In [1]: import numpy as np

In [2]: from numpy import linalg as LA

In [3]: np.set_printoptions(precision=2, suppress=True, linewidth=200, legacy="1.25")

In [4]: def rd(a):
   ...:     return np.round(a, 2) + 0
   ...: 

In [5]: data = np.loadtxt("test8.csv", delimiter=",")

In [6]: data
Out[6]: 
array([[ 3.02,  3.  , -5.  , -3.  ,  4.  ,  3.  , -1.  , -4.  ,  5.  ,  5.  ,  3.  ,  3.  ,  2.  ,  0.  ],
       [ 3.  , -4.98, -5.  ,  3.  , -5.  ,  0.  ,  5.  , -1.  ,  4.  ,  3.  , -3.  ,  1.  , -2.  , -5.  ],
       [-1.  , -3.  ,  0.02,  4.  ,  3.  ,  0.  , -3.  ,  5.  , -4.  ,  5.  , -5.  ,  3.  , -1.  , -1.  ],
       [ 4.  ,  5.  ,  1.  ,  3.02,  1.  ,  1.  , -5.  ,  2.  ,  1.  , -1.  ,  1.  , -5.  , -1.  ,  2.  ],
       [-4.  ,  4.  , -1.  , -3.  ,  5.02,  1.  ,  5.  ,  2.  ,  5.  ,  3.  , -3.  ,  2.  ,  0.  ,  0.  ],
       [ 1.  ,  0.  ,  2.  ,  0.  ,  1.  ,  3.02,  4.  , -5.  ,  3.  , -4.  ,  5.  ,  5.  , -4.  ,  4.  ],
       [ 0.  ,  1.  , -5.  , -5.  , -1.  , -2.  , -3.98, -2.  ,  0.  ,  2.  ,  4.  , -1.  , -5.  ,  5.  ],
       [-2.  , -2.  ,  0.  , -5.  , -2.  ,  1.  , -1.  ,  4.02,  0.  ,  4.  , -3.  ,  0.  , -5.  , -4.  ],
       [ 3.  ,  4.  , -5.  , -2.  ,  4.  , -3.  ,  2.  ,  3.  ,  5.02, -1.  ,  4.  ,  1.  ,  1.  , -1.  ],
       [ 1.  , -5.  ,  3.  ,  3.  , -2.  ,  5.  ,  2.  , -3.  , -5.  , -3.98, -3.  ,  0.  ,  0.  ,  5.  ],
       [ 4.  ,  5.  , -1.  , -4.  ,  0.  , -1.  , -4.  ,  0.  , -4.  ,  2.  ,  5.02, -1.  , -2.  ,  3.  ],
       [-3.  , -4.  , -5.  , -4.  , -4.  , -5.  ,  2.  ,  0.  , -4.  ,  1.  , -3.  ,  3.02,  5.  , -1.  ],
       [-3.  , -4.  , -5.  , -3.  ,  0.  ,  4.  ,  2.  ,  2.  ,  2.  , -2.  , -4.  ,  2.  ,  2.02,  3.  ],
       [ 3.  ,  3.  , -5.  , -3.  ,  4.  ,  3.  , -1.  , -4.  ,  5.  ,  5.  ,  3.  ,  3.  ,  2.  ,  0.02]])

In [7]: U, sigma, VT = LA.svd(data)

In [8]: np.argmax(sigma[:-1] / (sigma[1:] + 1e-6)) + 1
Out[8]: 13

In [9]: Y = U[:, :13] @ np.diag(sigma[:13]) @ VT[:13]

In [10]: print(rd(np.abs(data - Y).max()))
0.0

In [11]: print(rd(LA.norm(data - Y) / LA.norm(data)))
0.0

In [12]: LA.matrix_rank(data, rtol=0.05)
Out[12]: 12

In [13]: print(data.shape)
(14, 14)

In [14]: data[:, 14]
Traceback (most recent call last):
  Cell In[14], line 1
    data[:, 14]
IndexError: index 14 is out of bounds for axis 1 with size 14


In [15]: LA.rank(data)
Traceback (most recent call last):
  Cell In[15], line 1
    LA.rank(data)
AttributeError: module 'numpy.linalg' has no attribute 'rank'


In [16]: rd(data.mean(axis=0))
Out[16]: array([ 0.64,  0.14, -2.21, -1.36,  0.57,  0.72,  0.22, -0.07,  0.93,  1.29,  0.07,  1.14, -0.57,  0.72])

In [17]: np.unravel_index(np.abs(data).argmax(), data.shape)
Out[17]: (4, 4)

In [18]: T = np.stack([data, 5 * data, data[::-1]])

In [19]: print(rd(np.einsum("bij,cij->bc", T, T)))
[[ 2079.81 10399.03   501.6 ]
 [10399.03 51995.14  2508.  ]
 [  501.6   2508.    2079.81]]

In [20]: T.shape
Out[20]: (3, 14, 14)

In [21]: LA.matrix_rank(T)
Out[21]: array([14, 14, 14])

In [22]: rd(LA.norm(data, 2) / LA.norm(data))
Out[22]: 0.52

In [23]: np.argsort(-LA.norm(data, axis=0).round(6), kind="stable")[:3]
Out[23]: array([8, 1, 2])

In [24]: [round(float(x), 2) for x in LA.svd(data, compute_uv=False)[:3]]
Out[24]: [23.75, 20.21, 17.04]

In [25]: print(LA.matrix_rank(data, rtol=0.1))
11

In [26]: Y = data / np.sqrt((data ** 2).mean(axis=1, keepdims=True))

In [27]: rd(Y[10])
Out[27]: array([ 1.29,  1.61, -0.32, -1.29,  0.  , -0.32, -1.29,  0.  , -1.29,  0.65,  1.62, -0.32, -0.65,  0.97])

In [28]: LA.matrix_rank(Y) == LA.matrix_rank(data)
Out[28]: True

In [29]: rd(LA.norm(Y, axis=1))
Out[29]: array([3.74, 3.74, 3.74, 3.74, 3.74, 3.74, 3.74, 3.74, 3.74, 3.74, 3.74, 3.74, 3.74, 3.74])

In [30]: M = np.load("out18.npy")

In [31]: M
Out[31]: 
array([[-1.79, -3.49, -0.27, -1.54,  1.82, -1.49, -0.45,  0.78],
       [-6.12, -3.72, -0.72,  6.18, -1.38,  0.04, -5.77, -1.1 ],
       [ 2.45, -2.48, -1.98, -1.05, -0.39, -2.08, -1.5 ,  2.44],
       [-2.7 , -3.59, -1.74,  7.73, -0.79, -0.03, -6.29, -0.57],
       [ 1.74, -0.39, -2.05,  2.96,  1.42, -0.44,  2.64, -1.31],
       [ 0.91, -0.22, -0.35,  4.12, -0.73,  0.7 ,  3.72, -1.51],
       [-1.92, -4.99, -0.96, -2.39,  0.92, -0.82, -2.1 , -1.54],
       [-5.28, -1.45, -2.17,  7.07,  0.61, -1.52, -6.29,  0.92],
       [ 1.95, -0.66, -2.24,  3.57, -1.89,  1.47,  3.91, -1.07],
       [ 1.77, -0.64, -2.46,  5.11, -0.83,  0.57,  3.58, -0.72],
       [ 2.42, -0.65, -1.29,  3.65,  0.21,  0.81,  2.01,  0.32],
       [ 0.3 , -3.41,  0.36, -2.09,  2.23, -2.42, -0.37,  2.3 ],
       [-1.04, -3.68, -2.35, -1.41,  0.31, -1.04, -3.37, -0.78],
       [-5.48, -2.61, -2.36,  6.89, -3.09, -1.07, -5.85, -1.17],
       [-5.13, -2.8 , -2.53,  5.66, -0.63, -0.92, -5.43,  0.36],
       [ 2.01, -2.03, -3.43,  3.66,  0.88,  2.18,  4.31,  0.99],
       [ 0.53, -0.67, -2.59,  7.46,  1.11,  1.4 ,  4.23, -0.39],
       [ 0.94, -1.97, -0.43,  6.29,  0.7 ,  1.33,  3.63, -0.15],
       [ 2.52, -0.05, -1.01,  4.91,  0.6 ,  0.06,  4.9 , -2.78],
       [-0.24, -1.6 , -1.01,  1.24,  2.13, -3.11, -2.75,  1.21],
       [ 2.83,  0.07, -1.45,  3.88,  0.94,  2.28,  3.87, -2.31],
       [-1.93, -3.69, -0.62, -1.61,  0.35, -0.78, -2.96,  0.36],
       [-0.03, -2.85, -1.61,  0.35,  2.32, -2.48, -2.08,  0.53],
       [-4.27, -2.73, -1.31,  6.08, -0.3 , -1.76, -7.7 ,  1.36],
       [ 1.43, -3.55, -0.49, -2.17, -0.16, -1.17, -0.34,  2.58],
       [ 0.72, -2.55, -1.44,  0.46,  0.91, -0.78, -0.58,  0.2 ],
       [ 1.9 , -0.28, -0.67,  4.38, -2.15,  1.72,  4.44,  0.12],
       [-1.75, -1.84, -1.59, -1.63,  1.26, -1.35, -2.18, -1.18],
       [-0.91, -3.66, -0.96, -0.31,  2.01,  0.76, -0.73,  2.32],
       [ 0.86, -2.44, -0.43,  5.49,  0.68,  0.54,  3.72, -0.82],
       [ 1.72, -0.79, -3.  ,  4.77,  0.11,  0.4 ,  3.87, -1.65],
       [ 3.72, -0.89, -0.23,  2.91,  1.28,  2.76,  5.16,  0.22],
       [ 1.97, -3.49, -3.45,  2.92, -0.73,  2.88,  2.89, -1.98],
       [ 1.57, -1.3 , -1.47,  3.81, -0.8 ,  2.79,  2.84, -0.64],
       [-1.57, -5.17,  0.93, -1.23,  0.32, -0.81, -2.11,  0.36],
       [-0.19, -3.22, -2.24,  0.31,  0.47,  0.27, -0.43,  0.48]])

In [32]: Ac = M - M.mean(axis=0)

In [33]: V = LA.svd(Ac)[2][:2]

In [34]: Y = Ac - Ac @ V.T @ V

In [35]: rd(np.diag(V.T @ V))
Out[35]: array([0.3 , 0.07, 0.01, 0.82, 0.04, 0.08, 0.64, 0.03])

In [36]: rd((Ac @ V.T).std(axis=0))
Out[36]: array([4.7 , 3.45])

In [37]: rd(Y.std(axis=0))
Out[37]: array([0.76, 0.87, 0.93, 0.44, 1.03, 0.95, 0.49, 1.12])

In [38]: rd(LA.norm(Y) / LA.norm(Ac))
Out[38]: 0.38

In [39]: Z = M[[3, 22]].astype(float)

In [40]: for _ in range(5):
    ...:     lab = LA.norm(M[:, None] - Z, axis=-1).argmin(axis=1)
    ...:     Z = np.array([M[lab == j].mean(axis=0) for j in range(2)])
    ...: 

In [41]: lab
Out[41]: array([1, 0, 1, 0, 1, 1, 1, 0, 1, 1, 1, 1, 1, 0, 0, 1, 1, 1, 1, 1, 1, 1, 1, 0, 1, 1, 1, 1, 1, 1, 1, 1, 1, 1, 1, 1])

In [42]: np.bincount(lab)
Out[42]: array([ 6, 30])

In [43]: np.abs(Z[1] - Z[0]).argmax()
Out[43]: 6

In [44]: rd(Z)
Out[44]: 
array([[-4.83, -2.82, -1.8 ,  6.6 , -0.93, -0.88, -6.22, -0.03],
       [ 0.76, -2.09, -1.36,  1.89,  0.51,  0.14,  1.26, -0.12]])

In [45]: J = np.load("m.npy")

In [46]: J
Out[46]: 
array([[ 0.98,  0.56, -0.87,  0.24,  0.1 ,  1.  , -0.99],
       [ 0.89, -0.92, -0.08,  0.7 ,  0.98, -1.  ,  0.98],
       [ 0.9 ,  0.91,  0.73, -0.63,  0.98, -0.77,  1.  ],
       [-0.99, -0.98, -0.89, -0.2 , -0.97, -0.96, -1.  ],
       [ 1.  , -0.99, -0.37,  0.96,  1.  , -1.  ,  1.  ],
       [-0.89,  0.64,  0.98,  0.22,  0.24, -0.46,  1.  ],
       [-0.65, -0.23,  0.74,  0.55, -0.2 , -0.05,  0.85],
       [-0.97, -0.88, -0.87, -0.01, -0.99,  0.7 , -1.  ],
       [-1.  ,  0.86,  0.99,  0.06, -1.  ,  1.  ,  0.68],
       [ 0.98, -0.37, -0.87, -0.2 ,  0.92, -0.89, -0.52],
       [-0.8 , -0.99, -0.99,  0.32, -0.99,  0.22, -1.  ],
       [ 0.82, -0.93, -0.41,  0.71,  0.93, -0.99,  0.72]])

In [47]: vec = np.array([2, 0, 1, 1, 2, 1, 0])

In [48]: target = J @ vec

In [49]: rd(LA.solve(J.T @ J, J.T @ target))
Out[49]: array([2., 0., 1., 1., 2., 1., 0.])

In [50]: rd(LA.lstsq(J, target)[0])
Out[50]: array([2., 0., 1., 1., 2., 1., 0.])

In [51]: rng = np.random.default_rng(89)

In [52]: target = target + 0.1 * rng.normal(size=12)

In [53]: rd(target)
Out[53]: array([ 2.48,  3.33,  3.2 , -5.94,  3.68, -0.53, -0.41, -4.09, -1.89,  1.75, -3.92,  2.69])

In [54]: beta, *_ = LA.lstsq(J, target)

In [55]: rd(J.T @ (target - J @ beta))
Out[55]: array([0., 0., 0., 0., 0., 0., 0.])
